$ python -q
>>> import numpy as np
>>> from numpy import linalg as LA
>>> np.set_printoptions(precision=3, suppress=True, linewidth=200)
>>> data = np.diag(np.array([-2, 1, -2]))
>>> data
array([[-2,  0,  0],
       [ 0,  1,  0],
       [ 0,  0, -2]])
>>> # triangular, det is the product of the diagonal
>>> rng = np.random.default_rng(306)
>>> labels = rng.permutation(3)
>>> Y = data[:, labels] * rng.choice([-1, 1], 3)
>>> Y
array([[ 0,  2,  0],
       [-1,  0,  0],
       [ 0,  0,  2]])
>>> Uu, _, Vh = LA.svd(data.T @ Y)
>>> labels
array([1, 0, 2])
>>> Uu @ Vh
array([[ 0., -1.,  0.],
       [-1.,  0.,  0.],
       [ 0.,  0., -1.]])
>>> mat = np.load("dump.npy")
>>> mat
array([[ 0, -1,  2],
       [ 2,  1, -1],
       [ 0,  1,  1],
       [-1,  1,  2],
       [ 0,  0,  2]])
>>> O = mat.astype(float).copy()
>>> for j in range(3):
...     O[:, j] -= O[:, :j] @ (O[:, :j].T @ O[:, j])
...     O[:, j] /= LA.norm(O[:, j])
... 
>>> print(np.round(O.T @ O, 3) + 0)
[[1. 0. 0.]
 [0. 1. 0.]
 [0. 0. 1.]]
>>> E = np.load("m.npy")
>>> E
array([[ -5,  -2,   2,  -4,  -4,   1,   0],
       [ -4,   2,   3,   3,   2,  -4,   2],
       [-10,  10,   7,   7,  -4,  -1,   3],
       [ -5,   7,   0,  -1,  -6,   3,   0],
       [  0,   0,   0,   0,   0,   0,   0],
       [  7,  -9,   2,  -5,  -3,  -3,  -1],
       [  0,   0,   0,   0,   0,   0,   0],
       [  4,  -8,   1,  -7,  -1,  -7,   0],
       [ -1,   5,   3,   0,  -5,   4,   4],
       [  1,  -1,  -4,  -5,   0,   0,  -1],
       [  5,  -6,  -7,  -8,  -1,   1,   2],
       [ -1,  -2,   8,   1,   0,  -8,  -2],
       [ -3,   4,   9,   2,  -8,  -1,  -3],
       [ -9,  -1,   6,   4,   2,  -4,  -6]])
>>> # rows 4 and 6 are equal
>>> W2 = E[[4, 1]].astype(float)
>>> for _ in range(3):
...     labels = LA.norm(E[:, None] - W2, axis=-1).argmin(axis=1)
...     W2 = np.array([E[labels == j].mean(axis=0) for j in range(2)])
... 
>>> print(labels)
[0 1 1 0 0 0 0 0 0 0 0 1 1 1]
>>> print(np.abs(W2[1] - W2[0]).argmax())
2
>>> Xs = E - E.mean(axis=0)
>>> evecs = LA.svd(Xs)[2][:6]
>>> Y = Xs - Xs @ evecs.T @ evecs
>>> np.round(LA.norm(Y) / LA.norm(Xs), 3)
np.float64(0.05)
>>> (Xs @ evecs.T).std(axis=0)
array([8.139, 5.03 , 3.215, 2.387, 1.602, 1.257])
>>> Y.std(axis=0)
array([0.04 , 0.153, 0.259, 0.297, 0.28 , 0.137, 0.019])
>>> LA.norm(Y, axis=1).round(6).argmax()
np.int64(8)
>>> F = np.load("test5.npy")
>>> F
array([[  1.,   1.,   0.,  -1.],
       [ -8.,   2.,   4.,  -5.],
       [ -4.,   2.,   3.,  -2.],
       [-12.,   0.,   6.,  -3.]])
>>> Y = np.array([[3, 2, -2], [-2, 1, -3]])
>>> W2 = np.kron(Y, F)
>>> LA.matrix_rank(W2)
np.int64(8)
>>> O, Rm = LA.qr(data)
>>> print(np.trace(O @ O.T))
3.0
>>> O
array([[ 1.,  0.,  0.],
       [-0.,  1.,  0.],
       [-0., -0.,  1.]])
>>> Y = np.array([[-2, 2], [1, -1]])
>>> A = np.tile(Y, (2, 2))
>>> A
array([[-2,  2, -2,  2],
       [ 1, -1,  1, -1],
       [-2,  2, -2,  2],
       [ 1, -1,  1, -1]])
>>> np.einsum("ii->", A)
np.int64(-6)
>>> np.round(LA.det(A[::-1]), 3)
np.float64(0.0)
>>> round(LA.det(A.T), 3)
np.float64(0.0)
>>> Y = np.array([[-3, 3, -3], [2, 0, -2], [1, 1, -2], [-3, 3, -2]])
>>> np.einsum("ij,ij->i", A, A)
array([16,  4, 16,  4])
>>> LA.matrix_rank(A @ Y)
np.int64(1)
>>> print(LA.lstsq(A[:-1].T, A[-1])[2])
1
>>> np.unique(A.round(6), axis=0).shape
(2, 4)
>>> Uu, sv, Vh = LA.svd(A)
>>> evecs = Vh[:(sv > 1e-8).sum()]
>>> x0 = A[1] + -2 * A[0] + rng.integers(2) * np.eye(4)[0]
>>> x0
array([ 5., -5.,  5., -5.])
>>> LA.matrix_rank(np.vstack([A, x0]))
np.int64(1)
>>> print(np.allclose(evecs.T @ evecs @ x0, x0))
True
>>> arr = np.load("arr.npy")
>>> arr
array([[-1.,  1.,  1.,  1.],
       [ 1., -1.,  1.,  1.],
       [ 1.,  1., -1.,  1.],
       [ 1.,  1.,  1., -1.]])
>>> # symmetric, so the eigenvalues are real
>>> print(np.allclose(arr @ arr.T, arr.T @ arr))
True
>>> round(float(np.abs(LA.eigvals(arr)).max()), 3)
2.0
>>> assert arr == arr.T
Traceback (most recent call last):
  File "<python-input-62>", line 1, in <module>
    assert arr == arr.T
           ^^^^^^^^^^^^
ValueError: The truth value of an array with more than one element is ambiguous. Use a.any() or a.all()
>>> print(np.round(LA.det(arr), 3))
-16.0
>>> np.allclose(arr, arr.T)
True
>>> np.sort(np.abs(LA.eigvals(arr)))
array([2., 2., 2., 2.])
>>> evals, evecs = LA.eigh(arr)
>>> x0 = np.array([2, -1, 0, 0])
>>> (np.sign(evecs[:, -1].round(6)) == np.sign(evecs[0, -1].round(6))).astype(int)
array([1, 1, 1, 1])
>>> np.round(evecs * np.abs(evals) @ evecs.T, 3) + 0
array([[2., 0., 0., 0.],
       [0., 2., 0., 0.],
       [0., 0., 2., 0.],
       [0., 0., 0., 2.]])
>>> evecs * np.maximum(evals, 0) @ evecs.T
array([[0.5, 0.5, 0.5, 0.5],
       [0.5, 0.5, 0.5, 0.5],
       [0.5, 0.5, 0.5, 0.5],
       [0.5, 0.5, 0.5, 0.5]])
>>> x0 @ arr @ x0
np.float64(-9.0)
>>> M = np.load("mat.npy")
>>> print(M)
[[5. 1. 0. 0. 0. 0. 0. 0.]
 [0. 5. 1. 0. 0. 0. 0. 0.]
 [0. 0. 5. 1. 0. 0. 0. 0.]
 [0. 0. 0. 5. 1. 0. 0. 0.]
 [0. 0. 0. 0. 5. 1. 0. 0.]
 [0. 0. 0. 0. 0. 5. 1. 0.]
 [0. 0. 0. 0. 0. 0. 5. 1.]
 [0. 0. 0. 0. 0. 0. 0. 5.]]
>>> x0 = np.array([-1, 5, -5, 5, 4, 2, 2, -5])
>>> rhs = M @ x0
>>> c, lr = np.zeros(8), 1 / LA.norm(M, 2) ** 2
>>> for i in range(60):
...     c -= lr * M.T @ (M @ c - rhs)
...     if i % 10 == 0: print(i, round(LA.norm(M @ c - rhs), 3))
... 
0 18.797
10 0.018
20 0.0
30 0.0
40 0.0
50 0.0
>>> print(c)
[-1.  5. -5.  5.  4.  2.  2. -5.]
>>> print(round(np.abs(LA.eigvals(M)).max(), 3))
5.0
>>> np.sort(np.abs(LA.eigvals(M)))
array([5., 5., 5., 5., 5., 5., 5., 5.])
>>> np.trace(M)
np.float64(40.0)
>>> assert M == M.T
Traceback (most recent call last):
  File "<python-input-82>", line 1, in <module>
    assert M == M.T
           ^^^^^^^^
ValueError: The truth value of an array with more than one element is ambiguous. Use a.any() or a.all()
>>> M.inv()
Traceback (most recent call last):
  File "<python-input-83>", line 1, in <module>
    M.inv()
    ^^^^^
AttributeError: 'numpy.ndarray' object has no attribute 'inv'
>>> round(LA.det(M), 3)
np.float64(390625.0)
>>> (M + M.T) / 2
array([[5. , 0.5, 0. , 0. , 0. , 0. , 0. , 0. ],
       [0.5, 5. , 0.5, 0. , 0. , 0. , 0. , 0. ],
       [0. , 0.5, 5. , 0.5, 0. , 0. , 0. , 0. ],
       [0. , 0. , 0.5, 5. , 0.5, 0. , 0. , 0. ],
       [0. , 0. , 0. , 0.5, 5. , 0.5, 0. , 0. ],
       [0. , 0. , 0. , 0. , 0.5, 5. , 0.5, 0. ],
       [0. , 0. , 0. , 0. , 0. , 0.5, 5. , 0.5],
       [0. , 0. , 0. , 0. , 0. , 0. , 0.5, 5. ]])
>>> LA.matrix_power(M, 3)
array([[125.,  75.,  15.,   1.,   0.,   0.,   0.,   0.],
       [  0., 125.,  75.,  15.,   1.,   0.,   0.,   0.],
       [  0.,   0., 125.,  75.,  15.,   1.,   0.,   0.],
       [  0.,   0.,   0., 125.,  75.,  15.,   1.,   0.],
       [  0.,   0.,   0.,   0., 125.,  75.,  15.,   1.],
       [  0.,   0.,   0.,   0.,   0., 125.,  75.,  15.],
       [  0.,   0.,   0.,   0.,   0.,   0., 125.,  75.],
       [  0.,   0.,   0.,   0.,   0.,   0.,   0., 125.]])
>>> def softmax(z):
...     e = np.exp(z - z.max(axis=-1, keepdims=True))
...     return e / e.sum(axis=-1, keepdims=True)
... 
>>> softmax(M[7])
array([0.006, 0.006, 0.006, 0.006, 0.006, 0.006, 0.006, 0.955])
>>> print(softmax(M[7] + 5))
[0.006 0.006 0.006 0.006 0.006 0.006 0.006 0.955]
>>> print(softmax(M).sum(axis=1))
[1. 1. 1. 1. 1. 1. 1. 1.]
>>> att = M @ M.T / np.sqrt(8)
>>> np.round(softmax(att), 3) + 0
array([[0.999, 0.001, 0.   , 0.   , 0.   , 0.   , 0.   , 0.   ],
       [0.001, 0.998, 0.001, 0.   , 0.   , 0.   , 0.   , 0.   ],
       [0.   , 0.001, 0.998, 0.001, 0.   , 0.   , 0.   , 0.   ],
       [0.   , 0.   , 0.001, 0.998, 0.001, 0.   , 0.   , 0.   ],
       [0.   , 0.   , 0.   , 0.001, 0.998, 0.001, 0.   , 0.   ],
       [0.   , 0.   , 0.   , 0.   , 0.001, 0.998, 0.001, 0.   ],
       [0.   , 0.   , 0.   , 0.   , 0.   , 0.001, 0.998, 0.001],
       [0.   , 0.   , 0.   , 0.   , 0.   , 0.   , 0.001, 0.998]])
>>> softmax(att)[7] @ M
array([0.001, 0.001, 0.001, 0.001, 0.001, 0.001, 0.004, 4.992])
>>> np.round(softmax(att + np.triu(np.full(att.shape, -np.inf), 1)), 3) + 0
array([[1.   , 0.   , 0.   , 0.   , 0.   , 0.   , 0.   , 0.   ],
       [0.001, 0.999, 0.   , 0.   , 0.   , 0.   , 0.   , 0.   ],
       [0.   , 0.001, 0.999, 0.   , 0.   , 0.   , 0.   , 0.   ],
       [0.   , 0.   , 0.001, 0.999, 0.   , 0.   , 0.   , 0.   ],
       [0.   , 0.   , 0.   , 0.001, 0.999, 0.   , 0.   , 0.   ],
       [0.   , 0.   , 0.   , 0.   , 0.001, 0.999, 0.   , 0.   ],
       [0.   , 0.   , 0.   , 0.   , 0.   , 0.001, 0.999, 0.   ],
       [0.   , 0.   , 0.   , 0.   , 0.   , 0.   , 0.001, 0.998]])
